>>> import numpy as np
>>> import numpy.linalg as la
>>> np.set_printoptions(precision=1, suppress=True, linewidth=120, floatmode="fixed")
>>> A2 = np.array([[-2, -2], [-2, -1]])
>>> J = np.kron(np.eye(2, dtype=int), A2)
>>> print(J)
[[-2 -2  0  0]
 [-2 -1  0  0]
 [ 0  0 -2 -2]
 [ 0  0 -2 -1]]
>>> G = J.T @ J
>>> print(np.allclose(G, G.T))
True
>>> print(G)
[[8 6 0 0]
 [6 5 0 0]
 [0 0 8 6]
 [0 0 6 5]]
>>> print((J @ J.T).shape)
(4, 4)
>>> O, r_ = la.qr(G)
>>> print(np.abs(np.diag(r_)))
[10.0  0.4 10.0  0.4]
>>> print(np.allclose(J @ J.T, J.T @ J))
True
>>> print((J - J.T) / 2)
[[0.0 0.0 0.0 0.0]
 [0.0 0.0 0.0 0.0]
 [0.0 0.0 0.0 0.0]
 [0.0 0.0 0.0 0.0]]
>>> print(np.allclose(J, J.T))
True
>>> print(round(float(np.abs(la.eigvals(J)).max()), 1))
3.6
>>> print((J + J.T) / 2)
[[-2.0 -2.0  0.0  0.0]
 [-2.0 -1.0  0.0  0.0]
 [ 0.0  0.0 -2.0 -2.0]
 [ 0.0  0.0 -2.0 -1.0]]
>>> print(J @ J)
[[8 6 0 0]
 [6 5 0 0]
 [0 0 8 6]
 [0 0 6 5]]
>>> m1 = np.vander(np.arange(4) - 2, 3, increasing=True)
>>> print(m1)
[[ 1 -2  4]
 [ 1 -1  1]
 [ 1  0  0]
 [ 1  1  1]]
>>> rng = np.random.default_rng(4736)
>>> idx = rng.permutation(3)
>>> A2 = m1[:, idx] * rng.choice([-1, 1], 3)
>>> print(A2)
[[-2 -1  4]
 [-1 -1  1]
 [ 0 -1  0]
 [ 1 -1  1]]
>>> Uu, _, Vt = la.svd(m1.T @ A2)
>>> print(np.round(Uu @ Vt, 1) + 0)
[[ 0.0 -1.0  0.0]
 [ 1.0  0.0  0.0]
 [ 0.0  0.0  1.0]]
>>> A2 = m1 / la.norm(m1, axis=1, keepdims=True)
>>> G = A2 @ A2.T
>>> print((np.abs(G) > 0.9).astype(int))
[[1 0 0 0]
 [0 1 0 0]
 [0 0 1 0]
 [0 0 0 1]]
>>> print(G[1])
[0.9 1.0 0.6 0.3]
>>> print(la.norm(A2, axis=1))
[1.0 1.0 1.0 1.0]
>>> print((G - 2 * np.eye(4)).round(6).argmax(axis=1))
[1 0 1 2]
>>> W0 = np.load("case15.npy")
>>> print(W0)
[[ 5.2  0.5  5.0]
 [ 5.0  1.3  4.8]
 [ 4.9  1.5  4.8]
 [ 4.9  1.1  5.5]
 [ 4.8  0.9  5.3]
 [ 4.9  1.2  5.0]
 [ 4.8  1.2  5.2]
 [ 4.9  1.1  5.4]
 [ 5.0  1.3  5.0]
 [ 5.4  1.2  4.4]
 [ 5.5  1.1  5.5]
 [ 4.4  0.7  5.0]
 [ 5.4  0.5  5.5]
 [-0.1  3.8  3.8]
 [-0.1  3.9  3.6]
 [-0.3  4.3  4.5]
 [ 0.2  4.0  4.3]
 [-0.2  4.1  4.6]
 [-0.5  4.0  4.2]
 [ 0.6  4.3  3.8]
 [-0.1  4.2  4.0]
 [-0.2  4.0  3.7]
 [-0.1  3.6  4.0]
 [-0.2  4.2  4.2]
 [ 0.6  4.2  3.9]
 [ 0.6  4.0  3.2]]
>>> Ac = W0 - W0.mean(axis=0)
>>> V = la.svd(Ac)[2][:2]
>>> A2 = Ac - Ac @ V.T @ V
>>> print(np.diag(V.T @ V))
[0.8 0.3 0.8]
>>> print(np.round(np.cov(Ac @ V.T, rowvar=False), 1) + 0)
[[9.2 0.0]
 [0.0 0.1]]
